$ python3 -q
>>> import numpy as np
>>> np.set_printoptions(precision=3, suppress=True, linewidth=140)
>>> K = np.load("arr.npy")
>>> K
array([[-0.108,  0.228],
       [-0.97 , -0.235],
       [ 0.216, -0.945]])
>>> # keeps lengths
>>> x0 = np.array([1, 2])
>>> target = K @ x0
>>> np.linalg.lstsq(K, target)[0]
array([1., 2.])
>>> np.linalg.solve(K.T @ K, K.T @ target)
array([1., 2.])
>>> rng = np.random.default_rng(6109)
>>> target = target + 0.1 * rng.normal(size=3)
>>> target
array([ 0.273, -1.53 , -1.617])
>>> coef, *_ = np.linalg.lstsq(K, target)
>>> coef.round()
array([1., 2.])
>>> [round(float(np.linalg.norm(np.linalg.solve(K.T @ K + lam * np.eye(2), K.T @ target))), 2) for lam in (0, 1, 10, 100)]
[2.24, 1.12, 0.2, 0.02]
>>> coef
array([1.107, 1.951])
>>> x0 = np.array([0, 0])
>>> target = K @ x0
>>> coef, lr = np.zeros(2), 1 / np.linalg.norm(K, 2) ** 2
>>> for i in range(150):
...     coef -= lr * K.T @ (K @ coef - target)
...     if i % 50 == 0: print(i, round(np.linalg.norm(K @ coef - target), 3))
... 
0 0.0
50 0.0
100 0.0
>>> round(float(np.linalg.cond(K)), 3)
1.0
>>> coef
array([0., 0.])
>>> x0 = np.array([-2, 2])
>>> h = np.maximum(K @ x0, 0)
>>> np.flatnonzero(h > 1e-9)
array([0, 1])
>>> h
array([0.671, 1.47 , 0.   ])
>>> W = np.array([[-4, 5, 2, -3], [3, -5, -4, 0]])
>>> coef = np.array([1, 3, 3, 0])
>>> hid = np.maximum(K @ W + coef, 0)
>>> hid
array([[2.114, 1.322, 1.874, 0.323],
       [4.176, 0.   , 2.   , 2.911],
       [0.   , 8.803, 7.211, 0.   ]])
>>> np.linalg.matrix_rank(hid)
np.int64(3)
>>> C = np.array([[4, -3], [5, 0], [2, 4], [4, 5]])
>>> hid @ C
array([[20.111,  2.769],
       [32.351, 10.029],
       [58.435, 28.843]])
>>> (hid @ C).round(6).argmax(axis=1)
array([0, 0, 0])
>>> W @ C
array([[  1,   5],
       [-21, -25]])
>>> A2 = np.array([[-1, -1], [2, 1], [-1, -1]])
>>> W0 = np.kron(np.eye(3, dtype=int), A2)
>>> W0
array([[-1, -1,  0,  0,  0,  0],
       [ 2,  1,  0,  0,  0,  0],
       [-1, -1,  0,  0,  0,  0],
       [ 0,  0, -1, -1,  0,  0],
       [ 0,  0,  2,  1,  0,  0],
       [ 0,  0, -1, -1,  0,  0],
       [ 0,  0,  0,  0, -1, -1],
       [ 0,  0,  0,  0,  2,  1],
       [ 0,  0,  0,  0, -1, -1]])
>>> # row 2 repeats row 0
>>> A2 = W0 / np.linalg.norm(W0, axis=1, keepdims=True)
>>> cov = A2 @ A2.T
>>> cov[3]
array([ 0.   ,  0.   ,  0.   ,  1.   , -0.949,  1.   ,  0.   ,  0.   ,  0.   ])
>>> (cov - 2 * np.eye(9)).round(6).argmax(axis=1)
array([2, 3, 0, 5, 0, 3, 8, 0, 6])
>>> cov
array([[ 1.   , -0.949,  1.   ,  0.   ,  0.   ,  0.   ,  0.   ,  0.   ,  0.   ],
       [-0.949,  1.   , -0.949,  0.   ,  0.   ,  0.   ,  0.   ,  0.   ,  0.   ],
       [ 1.   , -0.949,  1.   ,  0.   ,  0.   ,  0.   ,  0.   ,  0.   ,  0.   ],
       [ 0.   ,  0.   ,  0.   ,  1.   , -0.949,  1.   ,  0.   ,  0.   ,  0.   ],
       [ 0.   ,  0.   ,  0.   , -0.949,  1.   , -0.949,  0.   ,  0.   ,  0.   ],
       [ 0.   ,  0.   ,  0.   ,  1.   , -0.949,  1.   ,  0.   ,  0.   ,  0.   ],
       [ 0.   ,  0.   ,  0.   ,  0.   ,  0.   ,  0.   ,  1.   , -0.949,  1.   ],
       [ 0.   ,  0.   ,  0.   ,  0.   ,  0.   ,  0.   , -0.949,  1.   , -0.949],
       [ 0.   ,  0.   ,  0.   ,  0.   ,  0.   ,  0.   ,  1.   , -0.949,  1.   ]])
>>> np.degrees(np.arccos(np.clip(cov[3, 7], -1, 1)))
np.float64(90.0)
>>> T = np.stack([W0, 2 * W0, W0[::-1]])
>>> T.shape
(3, 9, 6)
>>> np.linalg.matrix_rank(T)
array([6, 6, 6])
>>> J = np.loadtxt("data.csv", delimiter=",")
>>> J
array([[ 2.088,  0.2  ,  0.4  ,  1.4  ],
       [ 0.497, -0.5  ,  0.1  ,  0.2  ],
       [-2.108,  0.9  , -0.4  , -0.7  ],
       [ 2.386, -0.3  ,  0.5  ,  0.8  ],
       [-0.309, -0.7  , -0.1  ,  0.   ],
       [-1.027,  0.2  , -0.2  , -0.5  ],
       [-5.094, -1.8  , -1.   ,  0.8  ],
       [ 0.432,  1.2  ,  0.1  , -0.7  ],
       [-0.041,  0.5  ,  0.   ,  0.5  ],
       [ 0.512,  2.2  ,  0.1  , -0.5  ],
       [ 1.3  , -0.6  ,  0.3  ,  0.7  ],
       [ 0.931, -1.1  ,  0.2  , -1.2  ],
       [ 3.979,  1.7  ,  0.8  ,  0.3  ],
       [ 0.011,  1.6  ,  0.   ,  0.2  ],
       [-3.044, -1.5  , -0.6  , -2.4  ],
       [-0.568, -0.1  , -0.1  , -0.2  ],
       [-5.256, -0.2  , -1.   ,  0.2  ],
       [ 3.055,  0.3  ,  0.6  , -0.2  ],
       [ 8.142, -0.3  ,  1.6  , -1.   ],
       [ 1.648, -0.8  ,  0.3  , -0.9  ],
       [-2.537,  0.6  , -0.5  , -0.9  ],
       [-9.535, -0.4  , -1.9  , -1.6  ],
       [-3.657, -0.3  , -0.7  ,  0.4  ],
       [ 4.375, -1.   ,  0.9  , -0.2  ],
       [-3.918, -1.5  , -0.8  ,  0.7  ],
       [ 0.01 , -0.2  ,  0.   ,  1.6  ],
       [ 7.181, -0.9  ,  1.4  ,  0.2  ],
       [ 0.045, -1.3  ,  0.   ,  1.1  ]])
>>> # column 0 is much longer than the rest
>>> Uu, sv, vt = np.linalg.svd(J)
>>> sv
array([19.715,  5.254,  4.684,  0.102])
>>> A2 = Uu[:, :3] @ np.diag(sv[:3]) @ vt[:3]
>>> np.linalg.matrix_rank(A2)
np.int64(3)
>>> round(float(np.linalg.norm(J - A2, 2)), 3), round(sv[3], 3)
(0.102, np.float64(0.102))
>>> np.linalg.matrix_rank(J, rtol=0.05)
np.int64(3)
>>> M = np.array([[-1.0, 0.0, 0.0, -2.0, 0.0, -2.0],
...     [0.0, -1.0, -2.0, 0.0, -2.0, 0.0],
...     [0.0, -2.0, -1.0, 0.0, -2.0, 0.0],
...     [-2.0, 0.0, 0.0, -1.0, 0.0, -2.0],
...     [0.0, -2.0, -2.0, 0.0, -1.0, 0.0],
...     [-2.0, 0.0, 0.0, -2.0, 0.0, -1.0]])
>>> # symmetric, so the eigenvalues are real
>>> ev, vecs = np.linalg.eigh(M)
>>> x0 = np.array([4, -1, -7, 6, 8, -4])
>>> np.abs(M).sum(axis=1).max(), round(np.abs(ev).max(), 3)
(np.float64(5.0), np.float64(5.0))
>>> np.linalg.eigvalsh(M[1:, 1:])
array([-5., -3.,  1.,  1.,  1.])
>>> np.round(vecs * np.maximum(ev, 0) @ vecs.T, 3) + 0
array([[ 0.667,  0.   ,  0.   , -0.333,  0.   , -0.333],
       [ 0.   ,  0.667, -0.333,  0.   , -0.333,  0.   ],
       [ 0.   , -0.333,  0.667,  0.   , -0.333,  0.   ],
       [-0.333,  0.   ,  0.   ,  0.667,  0.   , -0.333],
       [ 0.   , -0.333, -0.333,  0.   ,  0.667,  0.   ],
       [-0.333,  0.   ,  0.   , -0.333,  0.   ,  0.667]])
>>> x0 @ M @ x0
np.float64(110.0)
>>> Q, vecs = np.linalg.qr(M[:, :4])[0], np.linalg.qr(M[:, 4:])[0]
>>> sv = np.linalg.svd(Q.T @ vecs, compute_uv=False)
>>> np.round(np.linalg.norm(Q @ Q.T - vecs @ vecs.T, 2), 3)
np.float64(1.0)
>>> np.all(np.linalg.eigvalsh(M) > 0)
np.False_
>>> round(np.linalg.eigvalsh(M).min(), 3)
np.float64(-5.0)
>>> round(np.abs(np.linalg.eigvals(M)).max(), 3)
np.float64(5.0)
>>> M @ M
array([[9., 0., 0., 8., 0., 8.],
       [0., 9., 8., 0., 8., 0.],
       [0., 8., 9., 0., 8., 0.],
       [8., 0., 0., 9., 0., 8.],
       [0., 8., 8., 0., 9., 0.],
       [8., 0., 0., 8., 0., 9.]])
>>> np.round(np.linalg.det(M), 3)
np.float64(25.0)
>>> feats = np.array([[5, 5, 5, 4, 0],
...     [4, -4, 4, 1, -2],
...     [-5, 1, 2, -3, 5],
...     [2, 3, -3, 4, 4],
...     [1, 0, 2, 3, 1],
...     [3, 2, 0, 3, 0]])
>>> feats[-1] = feats[0] + 2 * feats[1]
>>> feats
array([[ 5,  5,  5,  4,  0],
       [ 4, -4,  4,  1, -2],
       [-5,  1,  2, -3,  5],
       [ 2,  3, -3,  4,  4],
       [ 1,  0,  2,  3,  1],
       [13, -3, 13,  6, -4]])
>>> u = np.array([1, -1, -2])
>>> np.convolve(feats[4], u)
array([ 1, -1,  0,  1, -6, -7, -2])
>>> np.polyval(u, feats[4])
array([-2, -2,  0,  4, -2])
